% ipython --no-banner

In [1]: import numpy as np

In [2]: np.set_printoptions(precision=1, suppress=True, linewidth=200)

In [3]: X = np.load("case2.npy")

In [4]: X
Out[4]: 
array([[-2.2, -0.6, -1.8],
       [-2.1,  0.2, -1.8],
       [-1.7,  0.1, -1.7],
       [-1.7, -0.4, -1.8],
       [-2.5,  0.2, -1.7],
       [-1.7, -0.2, -2.2],
       [ 1.7,  0.8,  1.7],
       [ 1.9,  0.8,  2.1],
       [ 2.3,  1.2,  1.8],
       [ 2.5,  0.8,  2.3],
       [ 1.6,  0.4,  2.2],
       [ 1.7,  1.9,  2.1],
       [ 0.8, -2.1, -1.3],
       [ 0.9, -1.8, -0.8],
       [ 1.4, -1.8, -1.2],
       [ 1.2, -2.1, -1. ],
       [ 0.7, -1.9, -1. ],
       [ 0.9, -2.3, -1.1]])

In [5]: O, evecs = np.linalg.qr(X[:, :2])[0], np.linalg.qr(X[:, 2:])[0]

In [6]: s = np.linalg.svd(O.T @ evecs, compute_uv=False)

In [7]: np.degrees(np.arccos(s.clip(0, 1)))
Out[7]: array([15.3])

In [8]: (s > 0.9).sum()
Out[8]: np.int64(1)

In [9]: round(float(np.linalg.norm(O @ O.T - evecs @ evecs.T, 2)), 1)
Out[9]: 1.0

In [10]: s
Out[10]: array([1.])

In [11]: f = np.array([1, 1, 0])

In [12]: np.array([np.convolve(row, f, "same") for row in X])
Out[12]: 
array([[-2.8, -2.4, -1.8],
       [-1.9, -1.6, -1.8],
       [-1.6, -1.6, -1.7],
       [-2.1, -2.2, -1.8],
       [-2.3, -1.5, -1.7],
       [-1.9, -2.4, -2.2],
       [ 2.5,  2.5,  1.7],
       [ 2.7,  2.9,  2.1],
       [ 3.5,  3. ,  1.8],
       [ 3.3,  3.1,  2.3],
       [ 2. ,  2.6,  2.2],
       [ 3.6,  4. ,  2.1],
       [-1.3, -3.4, -1.3],
       [-0.9, -2.6, -0.8],
       [-0.4, -3. , -1.2],
       [-0.9, -3.1, -1. ],
       [-1.2, -2.9, -1. ],
       [-1.4, -3.4, -1.1]])

In [13]: np.cross(X[17, :3], X[10, :3])
Out[13]: array([-4.6, -3.7,  4. ])

In [14]: out = np.array([[0, 1, 0], [1, 0, 0], [0, -1, 2]])

In [15]: X @ out
Out[15]: 
array([[-0.6, -0.4, -3.6],
       [ 0.2, -0.3, -3.6],
       [ 0.1,  0. , -3.4],
       [-0.4,  0.1, -3.6],
       [ 0.2, -0.8, -3.4],
       [-0.2,  0.5, -4.4],
       [ 0.8,  0. ,  3.4],
       [ 0.8, -0.2,  4.2],
       [ 1.2,  0.5,  3.6],
       [ 0.8,  0.2,  4.6],
       [ 0.4, -0.6,  4.4],
       [ 1.9, -0.4,  4.2],
       [-2.1,  2.1, -2.6],
       [-1.8,  1.7, -1.6],
       [-1.8,  2.6, -2.4],
       [-2.1,  2.2, -2. ],
       [-1.9,  1.7, -2. ],
       [-2.3,  2. , -2.2]])

In [16]: np.einsum("ik,kj->ji", X, out)
Out[16]: 
array([[-0.6,  0.2,  0.1, -0.4,  0.2, -0.2,  0.8,  0.8,  1.2,  0.8,  0.4,  1.9, -2.1, -1.8, -1.8, -2.1, -1.9, -2.3],
       [-0.4, -0.3,  0. ,  0.1, -0.8,  0.5,  0. , -0.2,  0.5,  0.2, -0.6, -0.4,  2.1,  1.7,  2.6,  2.2,  1.7,  2. ],
       [-3.6, -3.6, -3.4, -3.6, -3.4, -4.4,  3.4,  4.2,  3.6,  4.6,  4.4,  4.2, -2.6, -1.6, -2.4, -2. , -2. , -2.2]])

In [17]: hat = X @ np.linalg.solve(X.T @ X, X.T)

In [18]: np.diag(hat)
Out[18]: array([0.1, 0.1, 0.1, 0.1, 0.1, 0.2, 0.1, 0.1, 0.3, 0.1, 0.2, 0.3, 0.2, 0.1, 0.3, 0.2, 0.1, 0.2])

In [19]: round(np.trace(hat), 1)
Out[19]: np.float64(3.0)

In [20]: np.round(np.linalg.eigvalsh(hat), 1) + 0
Out[20]: array([0., 0., 0., 0., 0., 0., 0., 0., 0., 0., 0., 0., 0., 0., 0., 1., 1., 1.])

In [21]: m1 = np.load("arr.npy")

In [22]: m1
Out[22]: 
array([[ 1,  0,  0,  0,  0,  0],
       [ 4,  1,  0,  0,  0,  0],
       [ 3,  1,  1,  0,  0,  0],
       [ 0,  2, -4,  1,  0,  0],
       [ 2, -1,  3,  2,  1,  0],
       [ 0,  1,  0, -4, -2,  1]])

In [23]: blk = np.stack([m1, 5 * m1, m1[::-1]])

In [24]: np.linalg.matrix_rank(blk)
Out[24]: array([6, 6, 6])

In [25]: np.linalg.matrix_rank(blk.reshape(3, -1))
Out[25]: np.int64(2)

In [26]: cen = X - X.mean(axis=0)

In [27]: Uu, s, VT = np.linalg.svd(cen, full_matrices=False)

In [28]: round((s ** 2).sum() ** 2 / (s ** 4).sum(), 1)
Out[28]: np.float64(1.6)

In [29]: np.searchsorted(np.cumsum(s ** 2) / (s ** 2).sum(), 0.9) + 1
Out[29]: np.int64(2)

In [30]: (np.sign(Uu[:, 0]) == np.sign(Uu[0, 0])).astype(int)
Out[30]: array([1, 1, 1, 1, 1, 1, 0, 0, 0, 0, 0, 0, 1, 1, 1, 1, 1, 1])

In [31]: s
Out[31]: array([9.9, 5.8, 1.1])

In [32]: np.linalg.matrix_rank(cen)
Out[32]: np.int64(3)

In [33]: Uu, s, VT = np.linalg.svd(m1)

In [34]: np.argmax(s[:-1] / (s[1:] + 1e-6)) + 1
Out[34]: np.int64(5)

In [35]: out = Uu[:, :5] @ np.diag(s[:5]) @ VT[:5]

In [36]: np.linalg.matrix_rank(out)
Out[36]: np.int64(5)

In [37]: out.round(1) + 0
Out[37]: 
array([[ 1.,  0.,  0.,  0.,  0.,  0.],
       [ 4.,  1.,  0.,  0.,  0.,  0.],
       [ 3.,  1.,  1.,  0.,  0.,  0.],
       [ 0.,  2., -4.,  1.,  0.,  0.],
       [ 2., -1.,  3.,  2.,  1.,  0.],
       [ 0.,  1.,  0., -4., -2.,  1.]])

In [38]: np.round(np.abs(m1 - out).max(), 1)
Out[38]: np.float64(0.0)

In [39]: np.linalg.matrix_rank(m1, rtol=0.05)
Out[39]: np.int64(5)

In [40]: round(float(np.linalg.norm(m1 - out, 2)), 1), np.round(s[5], 1)
Out[40]: (0.0, np.float64(0.0))

In [41]: x0 = np.array([3, -8, -9])

In [42]: y = X @ x0

In [43]: np.round(np.linalg.pinv(X) @ X, 1) + 0
Out[43]: 
array([[1., 0., 0.],
       [0., 1., 0.],
       [0., 0., 1.]])

In [44]: np.linalg.lstsq(X, y)[0]
Out[44]: array([ 3., -8., -9.])

In [45]: rng = np.random.default_rng(62520)

In [46]: y = y + 0.1 * rng.normal(size=18)

In [47]: y
Out[47]: array([ 14.4,   8.2,   9.4,  14.3,   6.2,  16.3, -16.4, -19.6, -18.8, -19.6, -18.4, -29.1,  30.9,  24.4,  29.2,  29.3,  26.3,  30.9])

In [48]: beta, *_ = np.linalg.lstsq(X, y)

In [49]: beta.round()
Out[49]: array([ 3., -8., -9.])

In [50]: [round(float(np.linalg.norm(np.linalg.solve(X.T @ X + lam * np.eye(3), X.T @ y))), 2) for lam in (0, 1, 10, 100)]
Out[50]: [12.4, 11.93, 10.02, 4.36]

In [51]: O, evecs = np.linalg.qr(m1[:, :4])[0], np.linalg.qr(m1[:, 4:])[0]

In [52]: s = np.linalg.svd(O.T @ evecs, compute_uv=False)

In [53]: round(np.linalg.norm(O @ O.T - evecs @ evecs.T, 2), 1)
Out[53]: np.float64(1.0)

In [54]: np.degrees(np.arccos(s.clip(0, 1)))
Out[54]: array([ 0.8, 50.4])

In [55]: W0 = np.array([[1, 0, 0, 2, 0, 5],
    ...:     [2, 0, 2, 1, 1, 10],
    ...:     [0, 0, 1, 0, 0, 0],
    ...:     [1, 1, 0, 1, 1, 5]])

In [56]: W0
Out[56]: 
array([[ 1,  0,  0,  2,  0,  5],
       [ 2,  0,  2,  1,  1, 10],
       [ 0,  0,  1,  0,  0,  0],
       [ 1,  1,  0,  1,  1,  5]])

In [57]: x0 = np.array([0, 0, 3, 3, 1, 1])

In [58]: np.einsum("ij,j->i", W0, x0)
Out[58]: array([11, 20,  3,  9])

In [59]: np.linalg.norm(W0 @ x0) <= np.linalg.norm(W0, 2) * np.linalg.norm(x0) + 1e-9
Out[59]: np.True_

In [60]: np.sign((W0 @ x0).round(6))
Out[60]: array([1, 1, 1, 1])

In [61]: W0.reshape(2, -1)
Out[61]: 
array([[ 1,  0,  0,  2,  0,  5,  2,  0,  2,  1,  1, 10],
       [ 0,  0,  1,  0,  0,  0,  1,  1,  0,  1,  1,  5]])

In [62]: W0.ravel(order="F")
Out[62]: array([ 1,  2,  0,  1,  0,  0,  0,  1,  0,  2,  1,  0,  2,  1,  0,  1,  0,  1,  0,  1,  5, 10,  0,  5])

In [63]: blk = W0.reshape(4, 2, -1)

In [64]: np.einsum("ihd,ihd->ih", blk, blk)
Out[64]: 
array([[  1,  29],
       [  8, 102],
       [  1,   0],
       [  2,  27]])

In [65]: blk.transpose(1, 0, 2)
Out[65]: 
array([[[ 1,  0,  0],
        [ 2,  0,  2],
        [ 0,  0,  1],
        [ 1,  1,  0]],

       [[ 2,  0,  5],
        [ 1,  1, 10],
        [ 0,  0,  0],
        [ 1,  1,  5]]])

In [66]: blk[:, 0]
Out[66]: 
array([[1, 0, 0],
       [2, 0, 2],
       [0, 0, 1],
       [1, 1, 0]])

In [67]: np.einsum("ihd,jhd->hij", blk, blk).shape
Out[67]: (2, 4, 4)

In [68]: E = np.load("a.npy")

In [69]: E
Out[69]: 
array([[ 5.7, -1.3,  1.9,  7.9],
       [ 4. ,  0.1,  8.2, -4. ],
       [-0.2,  6.6,  6.4, -3.8],
       [ 3.8,  1.7,  7.2,  5.5],
       [ 3.4,  0.1, -8. ,  5. ],
       [ 1.6,  8.9,  4.2, -1.1],
       [ 2.4, -3.8,  2.7,  8.5],
       [-5.9, -8. ,  0.6,  1. ],
       [-0.6, -3.1, -8.1,  4.9],
       [-2.3, -1.1, -7.6,  5.9],
       [ 0.1, -8.9,  2.9, -3.5],
       [-1.6,  5.7, -7.1,  3.7],
       [ 8.1, -4.9,  3.3, -0.4],
       [-6.1,  2.2, -4.2,  6.3],
       [ 6.5,  3.5,  2.9, -6.1],
       [ 1.7, -1.8, -8.3,  4.9],
       [ 1.6, -9.1,  2.2,  3.1],
       [-1.2, -6.7,  7.3,  0.5],
       [-5.6,  7.4, -2.5,  2.8],
       [ 4.4, -4.9, -7.5, -0.1],
       [-1.5, -5.2, -8.3,  1.3]])

In [70]: x0 = np.array([3, -5, -9, 4])

In [71]: y = E @ x0

In [72]: beta, lr = np.zeros(4), 1 / np.linalg.norm(E, 2) ** 2

In [73]: for i in range(6):
    ...:     beta -= lr * E.T @ (E @ beta - y)
    ...:     if i % 1 == 0: print(i, round(np.linalg.norm(E @ beta - y), 1))
    ...: 
0 59.7
1 36.9
2 25.1
3 17.5
4 12.3
5 8.6

In [74]: np.round(np.linalg.cond(E), 1)
Out[74]: np.float64(1.9)

In [75]: beta
Out[75]: array([ 2.6, -5. , -8.8,  4.2])

In [76]: A = np.load("run17.npy")

In [77]: A
Out[77]: 
array([[-2.,  1.,  1.],
       [ 1., -2.,  1.],
       [ 1.,  1., -2.]])

In [78]: Uu, s, VT = np.linalg.svd(A, full_matrices=False)

In [79]: np.round(Uu.T @ Uu, 1) + 0
Out[79]: 
array([[1., 0., 0.],
       [0., 1., 0.],
       [0., 0., 1.]])

In [80]: np.round(np.sqrt((s ** 2).sum()), 1), np.round(np.linalg.norm(A), 1)
Out[80]: (np.float64(4.2), np.float64(4.2))

In [81]: np.round(VT @ VT.T, 1) + 0
Out[81]: 
array([[1., 0., 0.],
       [0., 1., 0.],
       [0., 0., 1.]])

In [82]: np.round(Uu.T @ A @ VT.T, 1) + 0
Out[82]: 
array([[3., 0., 0.],
       [0., 3., 0.],
       [0., 0., 0.]])

In [83]: Uu.shape, s.shape, VT.shape
Out[83]: ((3, 3), (3,), (3, 3))

In [84]: s.round(1) + 0
Out[84]: array([3., 3., 0.])

In [85]: J = np.load("mat.npy")

In [86]: J
Out[86]: 
array([[0, 0],
       [0, 0],
       [0, 0],
       [0, 8],
       [0, 0],
       [0, 0],
       [7, 0]])

In [87]: C2 = J.T @ J

In [88]: C2
Out[88]: 
array([[49,  0],
       [ 0, 64]])

In [89]: np.trace(C2), (J ** 2).sum()
Out[89]: (np.int64(113), np.int64(113))

In [90]: np.linalg.svd(J, compute_uv=False) ** 2
Out[90]: array([64., 49.])

In [91]: np.linalg.matrix_rank(C2)
Out[91]: np.int64(2)

In [92]: mat = np.loadtxt("block10.csv", delimiter=",")

In [93]: mat
Out[93]: 
array([[ 3.6,  4. ,  3.3, -1.6],
       [ 3.3,  4. ,  4.2, -1.3],
       [ 5.7,  4. , -3.1, -3.7],
       [ 4.4,  4. ,  0.9, -2.4],
       [ 3.8,  4. ,  2.7, -1.8],
       [ 3.4,  4. ,  3.9, -1.4],
       [ 4.4,  4. ,  0.9, -2.4],
       [ 3.8,  4. ,  2.7, -1.8],
       [ 4.8,  4. , -0.5, -2.8],
       [ 3.7,  4. ,  2.8, -1.7],
       [ 4.3,  4. ,  1.2, -2.3],
       [ 4.8,  4. , -0.5, -2.8],
       [ 2.1,  4. ,  7.7, -0.1],
       [ 3. ,  4. ,  4.9, -1. ],
       [ 4.4,  4. ,  0.9, -2.4],
       [ 4.3,  4. ,  1. , -2.3],
       [ 5.6,  4. , -2.7, -3.6],
       [ 2.9,  4. ,  5.2, -0.9],
       [ 4. ,  4. ,  2.1, -2. ],
       [ 4. ,  4. ,  2. , -2. ],
       [ 5.1,  4. , -1.2, -3.1],
       [ 3.3,  4. ,  4.2, -1.3],
       [ 2.2,  4. ,  7.4, -0.2],
       [ 2.6,  4. ,  6.2, -0.6],
       [ 3.1,  4. ,  4.7, -1.1],
       [ 4.4,  4. ,  0.7, -2.4],
       [ 2.9,  4. ,  5.3, -0.9]])

In [94]: np.unique(mat.round(6), axis=0).shape
Out[94]: (27, 4)

In [95]: np.allclose(mat[:-1].T @ np.linalg.lstsq(mat[:-1].T, mat[-1])[0], mat[-1])
Out[95]: True
